% python3 -q
>>> import numpy as np
>>> import numpy.linalg as la
>>> np.set_printoptions(precision=1, suppress=True, linewidth=160)
>>> def tidy(a):
...     return np.round(a, 1) + 0
... 
>>> K = np.loadtxt("a.csv", delimiter=",")
>>> print(tidy(K))
[[-0.9 -0.4 -0.4]
 [-0.4  0.9 -0.1]
 [-0.4 -0.1  0.9]]
>>> B = K / np.sqrt((K ** 2).mean(axis=1, keepdims=True))
>>> print(tidy(K - K.mean(axis=1, keepdims=True)))
[[-0.3  0.2  0.2]
 [-0.5  0.8 -0.2]
 [-0.5 -0.2  0.8]]
>>> print(tidy(la.norm(B, axis=1)))
[1.7 1.7 1.7]
>>> print(tidy(K @ K.T))
[[1. 0. 0.]
 [0. 1. 0.]
 [0. 0. 1.]]
>>> print(tidy(K[:, 1] @ K[:, 2]))
0.0
>>> f = np.array([3, 0, 1])
>>> B = K + np.outer(f, np.eye(3)[1])
>>> print(tidy(B))
[[-0.9  2.6 -0.4]
 [-0.4  0.9 -0.1]
 [-0.4  0.9  0.9]]
>>> print(tidy(la.det(B) / la.det(K)), tidy(1 + la.solve(K, f)[1]))
-0.2 -0.2
>>> t3 = np.stack([K, -2 * K, K[::-1]])
>>> print(tidy(np.einsum("bij,cij->bc", t3, t3)))
[[ 3. -6.  1.]
 [-6. 12. -2.]
 [ 1. -2.  3.]]
>>> print(tidy(la.det(t3)))
[-1.  8.  1.]
>>> print(tidy(t3.sum(axis=0)))
[[ 0.5  0.3  1.3]
 [ 0.   0.   0. ]
 [-0.5 -0.3 -1.3]]
>>> O, evecs = la.qr(K[:, :2])[0], la.qr(K[:, 2:])[0]
>>> sigma = la.svd(O.T @ evecs, compute_uv=False)
>>> print(tidy(la.norm(O @ O.T - evecs @ evecs.T, 2)))
1.0
>>> print(tidy(sigma))
[0.]
>>> F = np.tanh(np.array([[-0.8, 0.2],
...     [0.3, 0.5],
...     [-1.0, 0.3],
...     [-0.5, -1.7],
...     [1.6, -0.2],
...     [-0.3, -0.1],
...     [0.7, -0.7],
...     [-0.8, 1.6],
...     [-1.7, -1.3],
...     [0.0, -0.2],
...     [0.6, 1.7],
...     [1.7, -0.3],
...     [-1.2, 1.4],
...     [0.2, -2.0],
...     [-0.2, -0.8],
...     [0.8, 1.0],
...     [2.7, 0.4]]) @ np.array([[0.7, 0.8, -0.8], [-2.2, -1.0, 1.0]]))
>>> print(tidy(F))
[[-0.8 -0.7  0.7]
 [-0.7 -0.3  0.3]
 [-0.9 -0.8  0.8]
 [ 1.   0.9 -0.9]
 [ 0.9  0.9 -0.9]
 [ 0.  -0.1  0.1]
 [ 1.   0.9 -0.9]
 [-1.  -1.   1. ]
 [ 0.9 -0.1  0.1]
 [ 0.4  0.2 -0.2]
 [-1.  -0.8  0.8]
 [ 1.   0.9 -0.9]
 [-1.  -1.   1. ]
 [ 1.   1.  -1. ]
 [ 0.9  0.6 -0.6]
 [-0.9 -0.3  0.3]
 [ 0.8  0.9 -0.9]]
>>> # null space of dimension 1
>>> U, sigma, vt = la.svd(F)
>>> print(tidy(sigma))
[5.5 1.  0. ]
>>> print(np.argmax(sigma[:-1] / (sigma[1:] + 1e-6)) + 1)
2
>>> B = U[:, :2] @ np.diag(sigma[:2]) @ vt[:2]
>>> print(la.matrix_rank(B))
2
>>> print(tidy(la.norm(F - B, 2)), tidy(sigma[2]))
0.0 0.0
>>> print(tidy(B))
[[-0.8 -0.7  0.7]
 [-0.7 -0.3  0.3]
 [-0.9 -0.8  0.8]
 [ 1.   0.9 -0.9]
 [ 0.9  0.9 -0.9]
 [ 0.  -0.1  0.1]
 [ 1.   0.9 -0.9]
 [-1.  -1.   1. ]
 [ 0.9 -0.1  0.1]
 [ 0.4  0.2 -0.2]
 [-1.  -0.8  0.8]
 [ 1.   0.9 -0.9]
 [-1.  -1.   1. ]
 [ 1.   1.  -1. ]
 [ 0.9  0.6 -0.6]
 [-0.9 -0.3  0.3]
 [ 0.8  0.9 -0.9]]
>>> rk = la.matrix_rank(F)
>>> print(rk)
2
>>> null = la.svd(F)[2][rk:].T
>>> print([int(la.matrix_rank(F[:i])) for i in range(1, len(F) + 1)])
[1, 2, 2, 2, 2, 2, 2, 2, 2, 2, 2, 2, 2, 2, 2, 2, 2]
>>> print(tidy(null @ null.T))
[[0.  0.  0. ]
 [0.  0.5 0.5]
 [0.  0.5 0.5]]
>>> print([int(la.matrix_rank(np.delete(F, i, axis=0))) for i in range(17)])
[2, 2, 2, 2, 2, 2, 2, 2, 2, 2, 2, 2, 2, 2, 2, 2, 2]
>>> print(null.shape)
(3, 1)
>>> G = np.cov(F, rowvar=False)
>>> print(tidy(G))
[[ 0.8  0.6 -0.6]
 [ 0.6  0.6 -0.6]
 [-0.6 -0.6  0.6]]
>>> print(tidy(la.eigvalsh(G)[::-1]))
[1.9 0.1 0. ]
>>> print(tidy(np.corrcoef(F[:, 0], F[:, 1])[0, 1]))
0.9
>>> B = np.array([[1, 0, 1], [2, 2, 2], [0, 2, 0]])
>>> mat = B.T @ B
>>> print(mat)
[[5 4 5]
 [4 8 4]
 [5 4 5]]
>>> rk = la.matrix_rank(mat)
>>> print(rk)
2
>>> null = la.svd(mat)[2][rk:].T
>>> print([int(la.matrix_rank(mat[:, :j + 1])) for j in range(3)])
[1, 2, 2]
>>> print(tidy(mat @ null))
[[0.]
 [0.]
 [0.]]
>>> print(tidy(null @ null.T))
[[ 0.5  0.  -0.5]
 [ 0.   0.   0. ]
 [-0.5  0.   0.5]]
>>> M = np.load("layer7.npy")
>>> print(M)
[[ 2.7  1.3 -1.5]
 [ 2.8  1.5 -1. ]
 [ 1.4  0.5 -0.4]
 [ 1.2  0.4 -1. ]
 [ 0.9  0.9 -0.6]
 [ 2.6  1.5 -1. ]
 [ 0.7  1.1 -0.5]
 [ 1.   0.4 -0.2]
 [ 2.4  1.2 -1.1]
 [ 1.2  0.  -0.4]]
>>> D = la.norm(M[:, None] - M[None], axis=-1)
>>> print(D.shape)
(10, 10)
>>> print(np.flatnonzero(D[4] < D.mean() / 2))
[4 6]
>>> B = np.array([[1, 0], [0, -1]])
>>> C = np.kron(B, mat)
>>> print(C.shape)
(6, 6)
>>> print(C)
[[ 5  4  5  0  0  0]
 [ 4  8  4  0  0  0]
 [ 5  4  5  0  0  0]
 [ 0  0  0 -5 -4 -5]
 [ 0  0  0 -4 -8 -4]
 [ 0  0  0 -5 -4 -5]]
>>> print(la.lstsq(C[:-1].T, C[-1])[2])
4
>>> print(tidy(np.trace(la.pinv(C) @ C)))
4.0
>>> data = np.loadtxt("test16.csv", delimiter=",")
>>> print(data)
[[ 0.4 -0.6 -2.2]
 [-4.   5.   0.5]
 [ 1.1  0.3  0.2]
 [-0.6  0.8 -0.3]
 [ 1.7  0.3  0.4]
 [ 1.4 -1.2  0.1]
 [ 1.   0.3 -0.5]
 [-1.1 -0.5 -1.5]
 [-0.4  1.8  0.1]
 [-0.5 -0.5 -0.1]
 [ 0.4  0.4 -0.1]
 [ 0.6  0.2 -0.9]
 [ 1.5  1.   0.6]
 [-0.3  2.1  0.7]
 [ 0.3 -0.4 -2.8]
 [-1.   1.8  1.2]]
>>> D = la.norm(data[:, None] - data[None], axis=-1)
>>> print(la.matrix_rank(D ** 2))
5
>>> print((D + 1e9 * np.eye(16)).round(6).argmin(axis=1))
[14 15  4  8  2  2 11  9 13 10  6  6  4  8  0 13]
>>> print(D.mean(axis=1).argmax())
1
>>> print(tidy(D[:5, :5]))
[[0.  7.6 2.7 2.6 3. ]
 [7.6 0.  6.9 5.5 7.4]
 [2.7 6.9 0.  1.8 0.6]
 [2.6 5.5 1.8 0.  2.5]
 [3.  7.4 0.6 2.5 0. ]]
>>> print(np.flatnonzero(D[8] < D.mean() / 2))
[ 3  8 13 15]
>>> B = np.array([[-1, -2, -1], [-1, -1, -1], [-1, -1, 2]])
>>> print(tidy(B.T @ data.T))
[[ 2.4 -1.5 -1.6  0.1 -2.4 -0.3 -0.8  3.1 -1.5  1.1 -0.7  0.1 -3.1 -2.5  2.9 -2. ]
 [ 2.   2.5 -2.7  0.7 -4.1 -1.7 -1.8  4.2 -1.1  1.6 -1.1 -0.5 -4.6 -2.2  2.6 -1. ]
 [-4.2  0.  -1.  -0.8 -1.2  0.  -2.3 -1.4 -1.2  0.8 -1.  -2.6 -1.3 -0.4 -5.5  1.6]]
>>> print(tidy(np.einsum("ik,kj->ij", data, B)))
[[ 2.4  2.  -4.2]
 [-1.5  2.5  0. ]
 [-1.6 -2.7 -1. ]
 [ 0.1  0.7 -0.8]
 [-2.4 -4.1 -1.2]
 [-0.3 -1.7  0. ]
 [-0.8 -1.8 -2.3]
 [ 3.1  4.2 -1.4]
 [-1.5 -1.1 -1.2]
 [ 1.1  1.6  0.8]
 [-0.7 -1.1 -1. ]
 [ 0.1 -0.5 -2.6]
 [-3.1 -4.6 -1.3]
 [-2.5 -2.2 -0.4]
 [ 2.9  2.6 -5.5]
 [-2.  -1.   1.6]]
>>> print(tidy(np.einsum("ij,ij->i", data, data)))
[ 5.4 41.2  1.3  1.1  3.1  3.4  1.3  3.7  3.4  0.5  0.3  1.2  3.6  5.   8.1  5.7]
>>> B @ data
Traceback (most recent call last):
  File "<python-input-76>", line 1, in <module>
    B @ data
    ~~^~~~~~
ValueError: matmul: Input operand 1 has a mismatch in its core dimension 0, with gufunc signature (n?,k),(k,m?)->(n?,m?) (size 16 is different from 3)
>>> print(tidy(np.einsum("ij->j", data)))
[ 0.5 10.8 -4.6]
>>> print(la.matrix_rank(np.vstack([data, B.T])))
3
>>> print(np.vstack([data, B.T]).shape)
(19, 3)
>>> print(tidy(np.einsum("ik,kj->ji", data, B)))
[[ 2.4 -1.5 -1.6  0.1 -2.4 -0.3 -0.8  3.1 -1.5  1.1 -0.7  0.1 -3.1 -2.5  2.9 -2. ]
 [ 2.   2.5 -2.7  0.7 -4.1 -1.7 -1.8  4.2 -1.1  1.6 -1.1 -0.5 -4.6 -2.2  2.6 -1. ]
 [-4.2  0.  -1.  -0.8 -1.2  0.  -2.3 -1.4 -1.2  0.8 -1.  -2.6 -1.3 -0.4 -5.5  1.6]]
>>> ang = np.radians(70)
>>> r_ = np.eye(3)
>>> r_[0, 0] = r_[1, 1] = np.cos(ang)
>>> r_[0, 1], r_[1, 0] = -np.sin(ang), np.sin(ang)
>>> print(tidy(r_))
[[ 0.3 -0.9  0. ]
 [ 0.9  0.3  0. ]
 [ 0.   0.   1. ]]
>>> B = data @ r_.T
>>> print(tidy(la.svd(data, compute_uv=False)), tidy(la.svd(B, compute_uv=False)))
[7.7 4.4 3.2] [7.7 4.4 3.2]
>>> print(tidy(la.det(r_)), tidy(np.trace(r_)))
1.0 1.7
>>> print(np.allclose(data @ data.T, B @ B.T))
True
>>> rng = np.random.default_rng(85384)
>>> B = data + rng.integers(-2, 3, (16, 1)) @ rng.integers(-2, 3, (1, 3))
>>> print(tidy(B))
[[ 2.4  1.4 -6.2]
 [-6.   3.   4.5]
 [ 0.1 -0.7  2.2]
 [-2.6 -1.2  3.7]
 [ 0.7 -0.7  2.4]
 [ 3.4  0.8 -3.9]
 [ 1.   0.3 -0.5]
 [-0.1  0.5 -3.5]
 [-0.4  1.8  0.1]
 [-0.5 -0.5 -0.1]
 [ 1.4  1.4 -2.1]
 [-0.4 -0.8  1.1]
 [ 3.5  3.  -3.4]
 [-1.3  1.1  2.7]
 [ 1.3  0.6 -4.8]
 [-2.   0.8  3.2]]
>>> print(la.matrix_rank(B - data, tol=1e-8))
1
>>> J = np.vander(np.arange(3) - 2, 3, increasing=True)
>>> print(J)
[[ 1 -2  4]
 [ 1 -1  1]
 [ 1  0  0]]
>>> ang = np.radians(180)
>>> r_ = np.eye(3)
>>> r_[0, 0] = r_[1, 1] = np.cos(ang)
>>> r_[0, 1], r_[1, 0] = -np.sin(ang), np.sin(ang)
>>> print(tidy(r_))
[[-1.  0.  0.]
 [ 0. -1.  0.]
 [ 0.  0.  1.]]
>>> B = J @ r_.T
>>> print(np.abs(B - J).max(axis=0))
[2. 4. 0.]
>>> print(tidy(la.svd(J, compute_uv=False)), tidy(la.svd(B, compute_uv=False)))
[4.8 1.2 0.3] [4.8 1.2 0.3]
>>> print(np.einsum("ij,ji->", J, J))
6
>>> print(tidy(la.eigvals(J)))
[ 2. -1. -1.]
>>> print(tidy(la.eigvals(J).sum().real))
0.0
>>> X = np.loadtxt("m.csv", delimiter=",")
>>> print(X)
[[ 3. -1.  0.  0.]
 [ 5.  4.  0.  0.]
 [ 0.  0.  3. -1.]
 [ 0.  0.  5.  4.]]
>>> # 2 blocks once reordered
>>> f = np.array([-3, 3, 2])
>>> print(np.array([np.convolve(row, f, "same") for row in X]))
[[ 12.   3.  -2.   0.]
 [  3.  22.   8.   0.]
 [  0.  -9.  12.   3.]
 [  0. -15.   3.  22.]]
>>> print(np.correlate(X[0], X[2], "full"))
[-3. 10. -3.  0.  0.  0.  0.]
>>> print(np.polyval(f, X[0]))
[-16.  -4.   2.   2.]
>>> feats = np.array([[5, 7, 13],
...     [5, 7, 13],
...     [4, 3, 9],
...     [0, 0, 0],
...     [0, 0, 0],
...     [0, 0, 0],
...     [0, 0, 0],
...     [0, 0, 0],
...     [5, 7, 13],
...     [9, 9, 0],
...     [5, 7, 13],
...     [0, 0, 0],
...     [10, 13, 4],
...     [0, 0, 0],
...     [10, 13, 4],
...     [4, 3, 9]])
>>> B = np.c_[feats[:, :1] @ np.array([[-4]]), np.array([3, 2, 1, 0, 1, 3, 3, 3, 2, 3, 2, 2, 0, 2, 3, 1])]
>>> print(B)
[[-20   3]
 [-20   2]
 [-16   1]
 [  0   0]
 [  0   1]
 [  0   3]
 [  0   3]
 [  0   3]
 [-20   2]
 [-36   3]
 [-20   2]
 [  0   2]
 [-40   0]
 [  0   2]
 [-40   3]
 [-16   1]]
>>> print(tidy(la.norm(B - feats @ la.lstsq(feats, B)[0], axis=0)))
[0.  6.7]
>>> print(la.matrix_rank(np.c_[feats, B]))
4
>>> print(tidy(la.norm(la.qr(feats)[0].T @ B, axis=0) ** 2 / ((B ** 2).sum(axis=0) + 1e-12)))
[1.  0.4]
>>> Ac = (feats - feats.mean(axis=0)) / feats.std(axis=0)
>>> print(tidy(Ac.std(axis=0)))
[1. 1. 1.]
>>> b = la.lstsq(np.delete(Ac, 0, axis=1), Ac[:, 0])[0]
>>> print(tidy(b))
[1. 0.]
>>> print(tidy(1 - np.var(Ac[:, 0] - np.delete(Ac, 0, axis=1) @ b)))
1.0
>>> D = la.norm(feats[:, None] - feats[None], axis=-1)
>>> print(D.mean(axis=1).argmax())
12
>>> print(D.shape)
(16, 16)
>>> print(np.unravel_index(D.round(6).argmax(), D.shape))
(np.int64(3), np.int64(12))
>>> print(tidy(D[:5, :5]))
[[ 0.   0.   5.7 15.6 15.6]
 [ 0.   0.   5.7 15.6 15.6]
 [ 5.7  5.7  0.  10.3 10.3]
 [15.6 15.6 10.3  0.   0. ]
 [15.6 15.6 10.3  0.   0. ]]
>>> print(np.flatnonzero(D[3] < D.mean() / 2))
[ 3  4  5  6  7 11 13]
>>> print(D[3].round(6).argsort(kind="stable")[:4])
[3 4 5 6]
>>> print(tidy(la.norm(feats - feats.mean(axis=0), axis=1)))
[ 8.7  8.7  4.4  7.4  7.4  7.4  7.4  7.4  8.7  8.7  8.7  7.4 10.8  7.4 10.8  4.4]
>>> print(la.matrix_rank(D ** 2))
5
